$ ipython --no-banner

In [1]: import numpy as np

In [2]: import numpy.linalg as la

In [3]: np.set_printoptions(precision=1, suppress=True, linewidth=140)

In [4]: W0 = np.load("test10.npy")

In [5]: print(W0)
[[ 0  8 -9]
 [-5 -5  9]
 [-7 -6  9]]

In [6]: q, evecs = la.qr(W0[:, :1])[0], la.qr(W0[:, 1:])[0]

In [7]: sv = la.svd(q.T @ evecs, compute_uv=False)

In [8]: print(sv)
[0.9]

In [9]: print(round(la.norm(q @ q.T - evecs @ evecs.T, 2), 1))
1.0

In [10]: arr = np.array([[-3, 0, -3, 0], [-1, -3, -1, -3], [-3, 0, -3, 0], [-1, -3, -1, -3]])

In [11]: print(np.argsort(-la.norm(arr, axis=0).round(6), kind="stable")[:3])
[0 2 1]

In [12]: print(round(float(la.norm(arr, 2) / la.norm(arr)), 1))
0.8

In [13]: left, sv, Vh = la.svd(arr)

In [14]: print(np.argmax(sv[:-1] / (sv[1:] + 1e-6)) + 1)
2

In [15]: M2 = left[:, :2] @ np.diag(sv[:2]) @ Vh[:2]

In [16]: print(M2.round(1) + 0)
[[-3.  0. -3.  0.]
 [-1. -3. -1. -3.]
 [-3.  0. -3.  0.]
 [-1. -3. -1. -3.]]

In [17]: print(np.round(la.norm(arr - M2) / la.norm(arr), 1))
0.0

In [18]: print(round(float(np.abs(arr - M2).max()), 1))
0.0

In [19]: print(la.matrix_rank(M2))
2

In [20]: left, sv, Vh = la.svd(arr)

In [21]: evecs = Vh[:(sv > 1e-8).sum()]

In [22]: rng = np.random.default_rng(6237)

In [23]: x = arr[0] + 3 * arr[1] + rng.integers(2) * np.eye(4)[3]

In [24]: print(x)
[-6. -9. -6. -8.]

In [25]: print(la.matrix_rank(np.vstack([arr, x])))
3

In [26]: print(np.diag(evecs.T @ evecs))
[0.5 0.5 0.5 0.5]

In [27]: print(np.round(evecs.T @ evecs, 1) + 0)
[[0.5 0.  0.5 0. ]
 [0.  0.5 0.  0.5]
 [0.5 0.  0.5 0. ]
 [0.  0.5 0.  0.5]]

In [28]: M2 = arr[0, 0] * arr[1:] - np.outer(arr[1:, 0], arr[0])

In [29]: print(M2)
[[0 9 0 9]
 [0 0 0 0]
 [0 9 0 9]]

In [30]: print(np.flatnonzero(~M2.round(6).any(axis=1)))
[1]

In [31]: print(la.matrix_rank(M2), la.matrix_rank(arr))
1 2

In [32]: M = np.load("data.npy")

In [33]: print(M)
[[ 2 -2 -2]
 [ 3  1  3]
 [ 2 -2 -2]]

In [34]: print(np.round(np.poly(M), 1) + 0)
[ 1. -1. 12.  0.]

In [35]: print(round(la.det(M.T), 1))
0.0

In [36]: print(np.einsum("ij,ji->", M, M))
-23

In [37]: gram = M.T @ M

In [38]: print(la.matrix_rank(gram))
2

In [39]: print(np.allclose(gram, gram.T))
True

In [40]: print(np.round(la.eigvalsh(gram)[::-1], 1) + 0)
[25.3 17.7  0. ]

In [41]: print(np.trace(gram), (M ** 2).sum())
43 43

In [42]: print(gram)
[[17 -5  1]
 [-5  9 11]
 [ 1 11 17]]

In [43]: left, sv, Vh = la.svd(M)

In [44]: evecs = Vh[:(sv > 1e-8).sum()]

In [45]: x = M[2] + -3 * M[1] + rng.integers(2) * np.eye(3)[1]

In [46]: print(x)
[ -7.  -4. -11.]

In [47]: print(round(float(la.norm(x - evecs.T @ evecs @ x)), 1))
0.8

In [48]: print(la.matrix_rank(np.vstack([M, x])))
3

In [49]: print(np.allclose(evecs.T @ evecs @ x, x))
False

In [50]: labels = rng.permutation(3)

In [51]: print(labels)
[0 2 1]

In [52]: M2 = M[labels][:, labels]

In [53]: print(M2)
[[ 2 -2 -2]
 [ 2 -2 -2]
 [ 3  3  1]]

In [54]: print(np.diag(M2))
[ 2 -2  1]

In [55]: print(np.allclose(M2[:-1].T @ la.lstsq(M2[:-1].T, M2[-1])[0], M2[-1]))
False

In [56]: m1 = np.array([[-0.2, 0.0, 0.4],
    ...:     [0.3, 0.2, 6.1],
    ...:     [-0.2, -0.3, 8.9],
    ...:     [0.4, 0.1, 3.1]])

In [57]: print(m1)
[[-0.2  0.   0.4]
 [ 0.3  0.2  6.1]
 [-0.2 -0.3  8.9]
 [ 0.4  0.1  3.1]]

In [58]: print(la.cond(m1) > 100)
False

In [59]: print(la.matrix_rank(m1, rtol=0.1))
1

In [60]: print([round(float(x), 1) for x in la.svd(m1, compute_uv=False)[:3]])
[11.2, 0.6, 0.2]

In [61]: left, sv, Vh = la.svd(m1)

In [62]: print(np.argmax(sv[:-1] / (sv[1:] + 1e-6)) + 1)
1

In [63]: M2 = left[:, :1] @ np.diag(sv[:1]) @ Vh[:1]

In [64]: print(np.round(la.norm(m1 - M2, 2), 1), round(float(sv[1]), 1))
0.6 0.6

In [65]: print(np.round(la.norm(m1 - M2) / la.norm(m1), 1))
0.1

In [66]: print(la.matrix_rank(M2))
1

In [67]: feats = np.array([[0, 3, 0], [3, 2, 3], [3, 0, 3]])

In [68]: print(feats)
[[0 3 0]
 [3 2 3]
 [3 0 3]]

In [69]: # column 2 repeats column 0

In [70]: print(round(float(la.norm(feats, 2) / la.norm(feats)), 1))
0.9

In [71]: print(np.argsort(-la.norm(feats, axis=0).round(6), kind="stable")[:3])
[0 2 1]

In [72]: print(np.round(feats @ la.pinv(feats) @ feats, 1) + 0)
[[0. 3. 0.]
 [3. 2. 3.]
 [3. 0. 3.]]

In [73]: print(round(np.trace(la.pinv(feats) @ feats), 1))
2.0

In [74]: print(np.abs(np.diag(la.qr(feats)[1])) > 1e-9)
[ True  True False]

In [75]: mat = np.load("sample15.npy")

In [76]: print(mat)
[[ -1.5  -1.   -3. ]
 [  1.    0.6   1.8]
 [  2.5   1.5   4.3]
 [ -4.5  -2.5  -8.1]
 [  1.7   1.2   3.3]
 [  7.4   4.4  13.2]
 [  0.2   0.3   0.4]
 [  1.6   1.    2.8]
 [ -4.3  -2.7  -7.7]
 [  1.9   1.2   3.2]
 [ -4.2  -2.8  -7.8]
 [  1.9   1.2   3.4]
 [ -3.4  -2.2  -6.3]
 [ -5.9  -3.5 -10.5]
 [  2.7   1.7   5.3]
 [  5.1   3.1   9.3]
 [  5.1   3.    8.9]
 [ 11.6   6.7  20.3]
 [  9.5   5.7  17.2]
 [  1.3   0.6   2.1]
 [ -3.6  -2.1  -6.4]]

In [77]: q, evecs = la.qr(mat[:, :1])[0], la.qr(mat[:, 1:])[0]

In [78]: sv = la.svd(q.T @ evecs, compute_uv=False)

In [79]: print(np.degrees(np.arccos(sv.clip(0, 1))))
[1.4]

In [80]: print(round(float(la.det(feats.T)), 1))
0.0

In [81]: print(np.einsum("ii->", feats))
5

In [82]: print(np.round(np.poly(feats), 1) + 0)
[ 1. -5. -3.  0.]

In [83]: print(np.round(la.det(2 * feats), 1), round(la.det(feats), 1))
0.0 0.0

In [84]: print(round(la.det(feats[::-1]), 1))
0.0

In [85]: print(np.kron(np.eye(2, dtype=int), feats))
[[0 3 0 0 0 0]
 [3 2 3 0 0 0]
 [3 0 3 0 0 0]
 [0 0 0 0 3 0]
 [0 0 0 3 2 3]
 [0 0 0 3 0 3]]

In [86]: print(round(la.eigvals(feats).sum().real, 1))
5.0

In [87]: print(np.round(la.eigvals(feats), 1) + 0)
[ 5.5 -0.5  0. ]

In [88]: C = mat[[5, 16]].astype(float)

In [89]: for _ in range(6):
    ...:     labels = la.norm(mat[:, None] - C, axis=-1).argmin(axis=1)
    ...:     C = np.array([mat[labels == j].mean(axis=0) for j in range(2)])
    ...: 

In [90]: print(labels)
[1 1 1 1 1 0 1 1 1 1 1 1 1 1 1 0 0 0 0 1 1]

In [91]: print(np.abs(C[1] - C[0]).argmax())
2

In [92]: print(C[1] - C[0])
[ -8.5  -5.  -15.2]

In [93]: proj = np.triu(np.array([[2, 1, 3], [1, 2, 3], [3, 0, 1]]), 1) + np.eye(3)

In [94]: M2 = proj @ feats @ la.inv(proj)

In [95]: print(la.matrix_rank(M2))
2

In [96]: dist = la.norm(mat[:, None] - mat[None], axis=-1)

In [97]: print(np.flatnonzero(dist[5] < dist.mean() / 2))
[ 5 15 16 18]

In [98]: print(dist[:5, :5])
[[ 0.   5.6  8.7  6.1  7.4]
 [ 5.6  0.   3.1 11.7  1.8]
 [ 8.7  3.1  0.  14.8  1.3]
 [ 6.1 11.7 14.8  0.  13.5]
 [ 7.4  1.8  1.3 13.5  0. ]]

In [99]: print(la.norm(mat - mat.mean(axis=0), axis=1))
[ 6.1  0.5  2.6 12.2  1.3 13.1  2.1  0.8 11.8  1.3 11.9  1.5 10.1 15.2  3.6  8.4  8.1 21.7 17.8  0.2 10.2]

In [100]: print(np.unravel_index(dist.round(6).argmax(), dist.shape))
(np.int64(13), np.int64(17))

In [101]: print(dist.mean(axis=1).argmax())
17

In [102]: print(la.matrix_rank(dist ** 2))
5

In [103]: data = np.minimum.outer(np.arange(1, 4), np.arange(1, 4)) * -3

In [104]: print(data)
[[-3 -3 -3]
 [-3 -6 -6]
 [-3 -6 -9]]

In [105]: # symmetric, so the eigenvalues are real

In [106]: r0, v = data[0], data[1]

In [107]: print(r0 @ v)
45

In [108]: print(r0 @ r0)
27

In [109]: pr = (r0 @ v) / (r0 @ r0) * r0

In [110]: print(pr)
[-5. -5. -5.]

In [111]: print((v - pr) @ r0)
0.0

In [112]: print(np.outer(r0, v))
[[ 9 18 18]
 [ 9 18 18]
 [ 9 18 18]]

In [113]: print(round(la.norm(r0 + v) ** 2 + la.norm(r0 - v) ** 2, 1))
216.0

In [114]: print(v - pr)
[ 2. -1. -1.]

In [115]: F = np.load("a.npy")

In [116]: print(F)
[[ 2  2 -2]
 [ 0  3  0]
 [-2  6  0]
 [ 0  9 -3]
 [ 1 10  0]
 [ 2 13  0]
 [ 4 15 -2]
 [ 5 18 -3]
 [ 8 17 -2]
 [ 9 14 -1]
 [12 17 -2]
 [12 16  1]
 [15 17 -2]]

In [117]: Ac = (F - F.mean(axis=0)) / F.std(axis=0)

In [118]: print(np.argwhere(np.abs(Ac) > 2))
[]

In [119]: beta = la.lstsq(np.delete(Ac, 2, axis=1), Ac[:, 2])[0]

In [120]: print(round(float(1 - np.var(Ac[:, 2] - np.delete(Ac, 2, axis=1) @ beta)), 1))
0.1

In [121]: print(beta)
[ 0.1 -0.4]

In [122]: M2 = np.c_[F[:, :2] @ np.array([[1, 1], [0, -1]]), np.array([1, 5, 4, 0, 3, 5, 2, 1, 5, 3, 3, 1, 5])]

In [123]: print(M2)
[[  2   0   1]
 [  0  -3   5]
 [ -2  -8   4]
 [  0  -9   0]
 [  1  -9   3]
 [  2 -11   5]
 [  4 -11   2]
 [  5 -13   1]
 [  8  -9   5]
 [  9  -5   3]
 [ 12  -5   3]
 [ 12  -4   1]
 [ 15  -2   5]]

In [124]: print(la.matrix_rank(M2))
3
